In [1]: import numpy as np

In [2]: np.set_printoptions(suppress=True, linewidth=140)

In [3]: rd = lambda a: np.round(a, 3) + 0

In [4]: rng = np.random.default_rng(338957)

In [5]: data = (rng.random((4, 4)) < 0.3) + np.eye(4)

In [6]: data /= data.sum(axis=1, keepdims=True)

In [7]: rd(data)
Out[7]: 
array([[0.5  , 0.   , 0.   , 0.5  ],
       [0.25 , 0.5  , 0.   , 0.25 ],
       [0.333, 0.   , 0.333, 0.333],
       [0.   , 0.   , 0.333, 0.667]])

In [8]: # row-stochastic, so 1 is an eigenvalue

In [9]: data @ np.ones(4)
Out[9]: array([1., 1., 1., 1.])

In [10]: rd(np.sort(np.abs(np.linalg.eigvals(data)))[::-1])
Out[10]: array([1.   , 0.5  , 0.333, 0.333])

In [11]: rd(np.linalg.matrix_power(data, 2))
Out[11]: 
array([[0.25 , 0.   , 0.167, 0.583],
       [0.25 , 0.25 , 0.083, 0.417],
       [0.278, 0.   , 0.222, 0.5  ],
       [0.111, 0.   , 0.333, 0.556]])

In [12]: rd(np.linalg.matrix_power(data, 100))
Out[12]: 
array([[0.182, 0.   , 0.273, 0.545],
       [0.182, 0.   , 0.273, 0.545],
       [0.182, 0.   , 0.273, 0.545],
       [0.182, 0.   , 0.273, 0.545]])

In [13]: p = np.eye(4)[1]

In [14]: for _ in range(6):
    ...:     p = p @ data
    ...:     print(p.round(3))
    ...: 
[0.25 0.5  0.   0.25]
[0.25  0.25  0.083 0.417]
[0.215 0.125 0.167 0.493]
[0.194 0.062 0.22  0.523]
[0.186 0.031 0.248 0.535]
[0.183 0.016 0.261 0.54 ]

In [15]: O, Rm = np.linalg.qr(data)

In [16]: rd(Rm)
Out[16]: 
array([[-0.651, -0.192, -0.171, -0.651],
       [ 0.   , -0.462,  0.071,  0.   ],
       [ 0.   ,  0.   , -0.434, -0.512],
       [ 0.   ,  0.   ,  0.   ,  0.426]])

In [17]: print(np.trace(O @ O.T))
4.0

In [18]: t3 = np.stack([data, -2 * data, data[::-1]])

In [19]: t3.shape
Out[19]: (3, 4, 4)

In [20]: np.linalg.matrix_rank(t3.reshape(3, -1))
Out[20]: np.int64(2)

In [21]: np.linalg.matrix_rank(t3)
Out[21]: array([4, 4, 4])

In [22]: rd(np.linalg.norm(t3, axis=(1, 2)))
Out[22]: array([1.328, 2.656, 1.328])

In [23]: rd(np.einsum("bij,cij->bc", t3, t3))
Out[23]: 
array([[ 1.764, -3.528,  1.   ],
       [-3.528,  7.056, -2.   ],
       [ 1.   , -2.   ,  1.764]])

In [24]: rd(t3.sum(axis=0))
Out[24]: 
array([[-0.5  ,  0.   ,  0.333,  0.167],
       [ 0.083, -0.5  ,  0.333,  0.083],
       [-0.083,  0.5  , -0.333, -0.083],
       [ 0.5  ,  0.   , -0.333, -0.167]])

In [25]: idx = rng.permutation(4)

In [26]: A2 = data[:, idx] * rng.choice([-1, 1], 4)

In [27]: rd(A2)
Out[27]: 
array([[ 0.5  ,  0.   ,  0.5  ,  0.   ],
       [ 0.25 ,  0.5  ,  0.25 ,  0.   ],
       [ 0.333,  0.   ,  0.333, -0.333],
       [ 0.   ,  0.   ,  0.667, -0.333]])

In [28]: Uu, _, VT = np.linalg.svd(data.T @ A2)

In [29]: rd(np.linalg.lstsq(data, A2)[0])
Out[29]: 
array([[ 1.,  0.,  0.,  0.],
       [ 0.,  1.,  0.,  0.],
       [ 0.,  0.,  0., -1.],
       [ 0.,  0.,  1.,  0.]])

In [30]: rd(Uu @ VT)
Out[30]: 
array([[ 1.,  0.,  0.,  0.],
       [ 0.,  1.,  0.,  0.],
       [ 0.,  0.,  0., -1.],
       [ 0.,  0.,  1.,  0.]])
